$ ipython --no-banner

In [1]: import numpy as np

In [2]: np.set_printoptions(precision=1, suppress=True, linewidth=120, sign=" ")

In [3]: rd = lambda a: np.round(a, 1) + 0

In [4]: mat = np.array([[-0.3, -0.5, 0.5, 0.2, 0.0],
   ...:     [-1.8, -1.4, 0.2, 1.4, -1.5],
   ...:     [0.1, 1.7, 0.0, -0.3, 1.3],
   ...:     [-0.5, 0.9, 0.3, 1.0, 0.9],
   ...:     [0.6, -0.7, 1.4, 0.3, 1.5],
   ...:     [0.9, 1.4, 0.3, -0.9, -0.8],
   ...:     [0.1, -0.3, 0.7, -1.0, -0.4],
   ...:     [-0.9, -0.3, -0.7, -0.7, 0.4],
   ...:     [-0.3, 0.4, -1.5, 0.2, -0.3],
   ...:     [1.4, -0.4, -0.9, 0.9, -0.9],
   ...:     [-2.3, 0.4, -1.2, -0.2, 1.4],
   ...:     [-2.2, -0.7, -1.3, -0.2, 0.5],
   ...:     [0.6, -0.5, 0.3, 1.2, 0.6]])

In [5]: mat[2] *= 3

In [6]: print(rd(mat))
[[-0.3 -0.5  0.5  0.2  0. ]
 [-1.8 -1.4  0.2  1.4 -1.5]
 [ 0.3  5.1  0.  -0.9  3.9]
 [-0.5  0.9  0.3  1.   0.9]
 [ 0.6 -0.7  1.4  0.3  1.5]
 [ 0.9  1.4  0.3 -0.9 -0.8]
 [ 0.1 -0.3  0.7 -1.  -0.4]
 [-0.9 -0.3 -0.7 -0.7  0.4]
 [-0.3  0.4 -1.5  0.2 -0.3]
 [ 1.4 -0.4 -0.9  0.9 -0.9]
 [-2.3  0.4 -1.2 -0.2  1.4]
 [-2.2 -0.7 -1.3 -0.2  0.5]
 [ 0.6 -0.5  0.3  1.2  0.6]]

In [7]: rng = np.random.default_rng(7304)

In [8]: idx = rng.permutation(5)

In [9]: out = mat[:, idx] * rng.choice([-1, 1], 5)

In [10]: print(rd(out))
[[-0.3  0.5  0.2  0.  -0.5]
 [-1.8  1.4  1.4  1.5 -0.2]
 [ 0.3 -5.1 -0.9 -3.9  0. ]
 [-0.5 -0.9  1.  -0.9 -0.3]
 [ 0.6  0.7  0.3 -1.5 -1.4]
 [ 0.9 -1.4 -0.9  0.8 -0.3]
 [ 0.1  0.3 -1.   0.4 -0.7]
 [-0.9  0.3 -0.7 -0.4  0.7]
 [-0.3 -0.4  0.2  0.3  1.5]
 [ 1.4  0.4  0.9  0.9  0.9]
 [-2.3 -0.4 -0.2 -1.4  1.2]
 [-2.2  0.7 -0.2 -0.5  1.3]
 [ 0.6  0.5  1.2 -0.6 -0.3]]

In [11]: left, _, VT = np.linalg.svd(mat.T @ out)

In [12]: print(rd(np.linalg.lstsq(mat, out)[0]))
[[ 1.  0.  0.  0.  0.]
 [ 0. -1.  0.  0.  0.]
 [ 0.  0.  0.  0. -1.]
 [ 0.  0.  1.  0.  0.]
 [ 0.  0.  0. -1.  0.]]

In [13]: print(rd(left @ VT))
[[ 1.  0.  0.  0.  0.]
 [ 0. -1.  0.  0.  0.]
 [ 0.  0.  0.  0. -1.]
 [ 0.  0.  1.  0.  0.]
 [ 0.  0.  0. -1.  0.]]

In [14]: f = np.array([2, 2, 3])

In [15]: print(rd(np.polyval(f, out[5])))
[ 6.4  4.1  2.8  5.9  2.6]

In [16]: print(rd(np.cross(out[5, :3], out[9, :3])))
[-0.9 -2.1  2.3]

In [17]: print(rd(np.convolve(out[5], f)))
[ 1.8 -1.  -1.9 -4.4 -1.7  1.8 -0.9]

In [18]: cen = mat - mat.mean(axis=0)

In [19]: evecs = np.linalg.svd(cen)[2][:1]

In [20]: out = cen - cen @ evecs.T @ evecs

In [21]: print(rd(np.diag(evecs.T @ evecs)))
[ 0.   0.6  0.   0.   0.3]

In [22]: gram = np.cov(mat, rowvar=False)

In [23]: print(np.argsort(-mat.std(axis=0).round(6), kind="stable"))
[ 1  4  0  2  3]

In [24]: print(np.median(mat, axis=0))
[-0.3 -0.3  0.2  0.2  0.4]

In [25]: cen = (mat - mat.mean(axis=0)) / mat.std(axis=0)

In [26]: print(rd(cen.std(axis=0)))
[ 1.  1.  1.  1.  1.]

In [27]: beta = np.linalg.lstsq(np.delete(cen, 2, axis=1), cen[:, 2])[0]

In [28]: print(rd(1 - np.var(cen[:, 2] - np.delete(cen, 2, axis=1) @ beta)))
0.3

In [29]: print(rd(beta))
[ 0.5 -0.4  0.   0.4]

In [30]: data = np.array([[0, 2, 2, -1, 1, -1],
    ...:     [-3, 3, -2, 0, 0, -3],
    ...:     [-3, 0, 2, 1, 3, -1],
    ...:     [1, 3, -2, 5, -1, -3],
    ...:     [0, 2, 0, 0, -1, 2],
    ...:     [-2, 0, 3, -1, 1, -6]])

In [31]: print((data + data.T) / 2)
[[ 0.  -0.5 -0.5  0.   0.5 -1.5]
 [-0.5  3.  -1.   1.5  1.  -1.5]
 [-0.5 -1.   2.  -0.5  1.5  1. ]
 [ 0.   1.5 -0.5  5.  -0.5 -2. ]
 [ 0.5  1.   1.5 -0.5 -1.   1.5]
 [-1.5 -1.5  1.  -2.   1.5 -6. ]]

In [32]: print(data.ravel(order="F"))
[ 0 -3 -3  1  0 -2  2  3  0  3  2  0  2 -2  2 -2  0  3 -1  0  1  5  0 -1  1  0  3 -1 -1  1 -1 -3 -1 -3  2 -6]

In [33]: print(data.reshape(2, -1))
[[ 0  2  2 -1  1 -1 -3  3 -2  0  0 -3 -3  0  2  1  3 -1]
 [ 1  3 -2  5 -1 -3  0  2  0  0 -1  2 -2  0  3 -1  1 -6]]

In [34]: T = data.reshape(6, 2, -1)

In [35]: print(T.shape)
(6, 2, 3)

In [36]: print(np.einsum("ihd,ihd->ih", T, T))
[[  8   3]
 [ 22   9]
 [ 13  11]
 [ 14  35]
 [  4   5]
 [ 13  38]]

In [37]: print(T.sum(axis=1))
[[-1  3  1]
 [-3  3 -5]
 [-2  3  1]
 [ 6  2 -5]
 [ 0  1  2]
 [-3  1 -3]]

In [38]: x0 = np.array([0, 1, 0, 1, 1, 2])

In [39]: target = data @ x0

In [40]: beta, lr = np.zeros(6), 1 / np.linalg.norm(data, 2) ** 2

In [41]: for i in range(3):
    ...:     beta -= lr * data.T @ (data @ beta - target)
    ...:     if i % 1 == 0: print(i, round(np.linalg.norm(data @ beta - target), 1))
    ...: 
0 7.2
1 5.9
2 4.9

In [42]: print(rd(np.linalg.cond(data)))
8.8

In [43]: print(rd(beta))
[ 0.2  0.4 -0.3  0.5  0.1  1.4]

In [44]: K = np.load("m.npy")

In [45]: print(K)
[[ 4.  1.  1.  1.  1.  1.  1.  1.  1.]
 [ 1.  4.  1.  1.  1.  1.  1.  1.  1.]
 [ 1.  1.  4.  1.  1.  1.  1.  1.  1.]
 [ 1.  1.  1.  4.  1.  1.  1.  1.  1.]
 [ 1.  1.  1.  1.  4.  1.  1.  1.  1.]
 [ 1.  1.  1.  1.  1.  4.  1.  1.  1.]
 [ 1.  1.  1.  1.  1.  1.  4.  1.  1.]
 [ 1.  1.  1.  1.  1.  1.  1.  4.  1.]
 [ 1.  1.  1.  1.  1.  1.  1.  1.  4.]]

In [46]: low = np.linalg.cholesky(K)

In [47]: print(rd(np.prod(np.diag(low)) ** 2), rd(np.linalg.det(K)))
78732.0 78732.0

In [48]: print(np.linalg.eigvalsh(K).min() > 0)
True

In [49]: print(rd(low @ low.T))
[[ 4.  1.  1.  1.  1.  1.  1.  1.  1.]
 [ 1.  4.  1.  1.  1.  1.  1.  1.  1.]
 [ 1.  1.  4.  1.  1.  1.  1.  1.  1.]
 [ 1.  1.  1.  4.  1.  1.  1.  1.  1.]
 [ 1.  1.  1.  1.  4.  1.  1.  1.  1.]
 [ 1.  1.  1.  1.  1.  4.  1.  1.  1.]
 [ 1.  1.  1.  1.  1.  1.  4.  1.  1.]
 [ 1.  1.  1.  1.  1.  1.  1.  4.  1.]
 [ 1.  1.  1.  1.  1.  1.  1.  1.  4.]]

In [50]: print(rd(K / np.sqrt(np.outer(np.diag(K), np.diag(K)))))
[[ 1.   0.2  0.2  0.2  0.2  0.2  0.2  0.2  0.2]
 [ 0.2  1.   0.2  0.2  0.2  0.2  0.2  0.2  0.2]
 [ 0.2  0.2  1.   0.2  0.2  0.2  0.2  0.2  0.2]
 [ 0.2  0.2  0.2  1.   0.2  0.2  0.2  0.2  0.2]
 [ 0.2  0.2  0.2  0.2  1.   0.2  0.2  0.2  0.2]
 [ 0.2  0.2  0.2  0.2  0.2  1.   0.2  0.2  0.2]
 [ 0.2  0.2  0.2  0.2  0.2  0.2  1.   0.2  0.2]
 [ 0.2  0.2  0.2  0.2  0.2  0.2  0.2  1.   0.2]
 [ 0.2  0.2  0.2  0.2  0.2  0.2  0.2  0.2  1. ]]

In [51]: print(rd(np.linalg.det(K)))
78732.0

In [52]: print((K + K.T) / 2)
[[ 4.  1.  1.  1.  1.  1.  1.  1.  1.]
 [ 1.  4.  1.  1.  1.  1.  1.  1.  1.]
 [ 1.  1.  4.  1.  1.  1.  1.  1.  1.]
 [ 1.  1.  1.  4.  1.  1.  1.  1.  1.]
 [ 1.  1.  1.  1.  4.  1.  1.  1.  1.]
 [ 1.  1.  1.  1.  1.  4.  1.  1.  1.]
 [ 1.  1.  1.  1.  1.  1.  4.  1.  1.]
 [ 1.  1.  1.  1.  1.  1.  1.  4.  1.]
 [ 1.  1.  1.  1.  1.  1.  1.  1.  4.]]

In [53]: print(rd(np.sort(np.abs(np.linalg.eigvals(K)))))
[  3.   3.   3.   3.   3.   3.   3.   3.  12.]

In [54]: out = K / np.linalg.norm(K, axis=1, keepdims=True)

In [55]: gram = out @ out.T

In [56]: print(rd(gram))
[[ 1.   0.6  0.6  0.6  0.6  0.6  0.6  0.6  0.6]
 [ 0.6  1.   0.6  0.6  0.6  0.6  0.6  0.6  0.6]
 [ 0.6  0.6  1.   0.6  0.6  0.6  0.6  0.6  0.6]
 [ 0.6  0.6  0.6  1.   0.6  0.6  0.6  0.6  0.6]
 [ 0.6  0.6  0.6  0.6  1.   0.6  0.6  0.6  0.6]
 [ 0.6  0.6  0.6  0.6  0.6  1.   0.6  0.6  0.6]
 [ 0.6  0.6  0.6  0.6  0.6  0.6  1.   0.6  0.6]
 [ 0.6  0.6  0.6  0.6  0.6  0.6  0.6  1.   0.6]
 [ 0.6  0.6  0.6  0.6  0.6  0.6  0.6  0.6  1. ]]

In [57]: print(rd(np.linalg.norm(out, axis=1)))
[ 1.  1.  1.  1.  1.  1.  1.  1.  1.]

In [58]: print(np.unravel_index(np.abs(gram).argmax(), gram.shape))
(np.int64(4), np.int64(4))

In [59]: print(gram.shape)
(9, 9)

In [60]: print(rd(gram - gram[0]))
[[ 0.   0.   0.   0.   0.   0.   0.   0.   0. ]
 [-0.4  0.4  0.   0.   0.   0.   0.   0.   0. ]
 [-0.4  0.   0.4  0.   0.   0.   0.   0.   0. ]
 [-0.4  0.   0.   0.4  0.   0.   0.   0.   0. ]
 [-0.4  0.   0.   0.   0.4  0.   0.   0.   0. ]
 [-0.4  0.   0.   0.   0.   0.4  0.   0.   0. ]
 [-0.4  0.   0.   0.   0.   0.   0.4  0.   0. ]
 [-0.4  0.   0.   0.   0.   0.   0.   0.4  0. ]
 [-0.4  0.   0.   0.   0.   0.   0.   0.   0.4]]

In [61]: print(rd(np.abs(gram).max()))
1.0

In [62]: print(rd(np.linalg.norm(gram)))
6.1

In [63]: print(rd(gram.sum(axis=1)))
[ 6.  6.  6.  6.  6.  6.  6.  6.  6.]

In [64]: print(rd(gram.mean(axis=0)))
[ 0.7  0.7  0.7  0.7  0.7  0.7  0.7  0.7  0.7]

In [65]: print(rd(np.diff(gram, axis=0)))
[[-0.4  0.4  0.   0.   0.   0.   0.   0.   0. ]
 [ 0.  -0.4  0.4  0.   0.   0.   0.   0.   0. ]
 [ 0.   0.  -0.4  0.4  0.   0.   0.   0.   0. ]
 [ 0.   0.   0.  -0.4  0.4  0.   0.   0.   0. ]
 [ 0.   0.   0.   0.  -0.4  0.4  0.   0.   0. ]
 [ 0.   0.   0.   0.   0.  -0.4  0.4  0.   0. ]
 [ 0.   0.   0.   0.   0.   0.  -0.4  0.4  0. ]
 [ 0.   0.   0.   0.   0.   0.   0.  -0.4  0.4]]

In [66]: E = rng.normal(size=(12, 9))

In [67]: E = 5 * E / np.linalg.norm(E, axis=1, keepdims=True)

In [68]: print(rd(E))
[[ 2.   2.3 -1.7  0.4  2.8  1.4  0.2 -0.2 -1.7]
 [-1.3  2.4  0.  -0.2  1.8  2.4 -1.2 -2.4 -0.8]
 [ 0.1 -0.9  2.3 -1.4 -2.2  2.3  2.5  0.4 -0.5]
 [ 1.9  0.3 -1.7  0.4  3.2 -1.2 -1.2 -1.9 -1.1]
 [ 3.2  0.  -0.1  1.4  2.   0.2 -1.8  2.3 -0.8]
 [-0.5  0.4 -1.2  1.4  1.5  3.   2.   1.3  2.1]
 [-3.1  1.2  0.2 -1.4  0.8  2.5  0.7  0.2  2.2]
 [-1.1 -2.  -1.8 -2.4  1.5  1.8 -1.2 -1.5  1.5]
 [ 0.1  1.4  2.8 -0.2 -2.   0.4  2.7 -1.2  1.6]
 [-0.1  0.2 -2.5 -2.6  0.6  1.1 -1.2 -2.  -2.2]
 [-1.9 -2.4  0.5  0.2  2.2 -2.2 -1.6  1.5 -0.9]
 [ 2.7  0.7  0.2  0.  -1.9  0.4 -0.5  1.3  3.4]]

In [69]: out = np.c_[E[:, :2] @ np.array([[2, -6], [0, 2]]), np.array([1, 2, 0, 0, 3, 2, 3, 0, 3, 2, 1, 1])]

In [70]: print(rd(out))
[[  3.9  -7.2   1. ]
 [ -2.7  12.9   2. ]
 [  0.1  -2.3   0. ]
 [  3.8 -10.7   0. ]
 [  6.4 -19.1   3. ]
 [ -0.9   3.6   2. ]
 [ -6.2  21.1   3. ]
 [ -2.2   2.6   0. ]
 [  0.1   2.3   3. ]
 [ -0.2   0.8   2. ]
 [ -3.8   6.8   1. ]
 [  5.5 -15.1   1. ]]

In [71]: print(np.linalg.matrix_rank(np.c_[E, out]))
10

In [72]: print(rd(np.linalg.norm(out - E @ np.linalg.lstsq(E, out)[0], axis=0)))
[ 0.   0.   3.7]

In [73]: print(rd(np.linalg.norm(np.linalg.qr(E)[0].T @ out, axis=0) ** 2 / ((out ** 2).sum(axis=0) + 1e-12)))
[ 1.   1.   0.7]

In [74]: print(np.linalg.matrix_rank(out))
3

In [75]: out = np.array([[2, -1, 0],
    ...:     [-1, -1, -2],
    ...:     [1, 0, 0],
    ...:     [2, 0, 1],
    ...:     [0, 2, 0],
    ...:     [-1, 2, 0],
    ...:     [-2, -1, 2],
    ...:     [-2, -2, 0],
    ...:     [2, 2, -2]])

In [76]: print(np.linalg.matrix_rank(E @ out))
3

In [77]: print(np.vstack([E, out.T]).shape)
(15, 9)

In [78]: print(rd(np.einsum("ij,ij->i", E, E)))
[ 25.  25.  25.  25.  25.  25.  25.  25.  25.  25.  25.  25.]

In [79]: Q, R = np.linalg.qr(E)

In [80]: print(rd(abs(R[0, 0])), rd(np.linalg.norm(E[:, 0])))
6.5 6.5

In [81]: print(rd(Q))
[[-0.3 -0.4  0.3  0.  -0.3  0.  -0.3 -0.3  0.2]
 [ 0.2 -0.5  0.   0.  -0.3 -0.1  0.5  0.5  0.1]
 [ 0.   0.2 -0.4 -0.4 -0.2 -0.5 -0.2  0.   0.4]
 [-0.3  0.   0.3  0.  -0.4  0.3 -0.3  0.3 -0.3]
 [-0.5  0.1 -0.1  0.1 -0.4 -0.2  0.4 -0.2  0.1]
 [ 0.1 -0.1  0.2  0.4  0.1 -0.7 -0.3  0.  -0.1]
 [ 0.5 -0.3  0.  -0.2 -0.2 -0.1  0.  -0.5 -0.3]
 [ 0.2  0.4  0.4 -0.4 -0.2 -0.3  0.1  0.3 -0.4]
 [ 0.  -0.3 -0.5 -0.2 -0.2  0.1 -0.4  0.2 -0.3]
 [ 0.   0.   0.5 -0.5  0.1  0.1  0.  -0.1  0.3]
 [ 0.3  0.4 -0.1  0.2 -0.5  0.2  0.1 -0.3  0. ]
 [-0.4  0.  -0.1 -0.2  0.2 -0.1  0.3 -0.2 -0.5]]

In [82]: print(rd(R))
[[-6.5 -1.   0.7 -1.9 -0.1  1.2  0.8 -1.2  0.8]
 [ 0.  -5.   0.1 -0.5 -0.7 -3.  -1.3  1.9 -0.4]
 [ 0.   0.  -5.4 -0.9  4.8  0.8 -3.  -1.7 -1.6]
 [ 0.   0.   0.   4.   2.1 -2.2 -0.3  2.5  0. ]
 [ 0.   0.   0.   0.  -4.5 -0.5  1.6  0.4  1.9]
 [ 0.   0.   0.   0.   0.  -4.9 -2.2 -1.6 -2.5]
 [ 0.   0.   0.   0.   0.   0.  -3.3  0.7  0.4]
 [ 0.   0.   0.   0.   0.   0.   0.  -3.2 -0.8]
 [ 0.   0.   0.   0.   0.   0.   0.   0.  -4.7]]

In [83]: print(np.trace(Q @ Q.T))
9.0

In [84]: print(np.allclose(R.T @ R, E.T @ E))
True

In [85]: print(rd(np.abs(np.diag(R))))
[ 6.5  5.   5.4  4.   4.5  4.9  3.3  3.2  4.7]
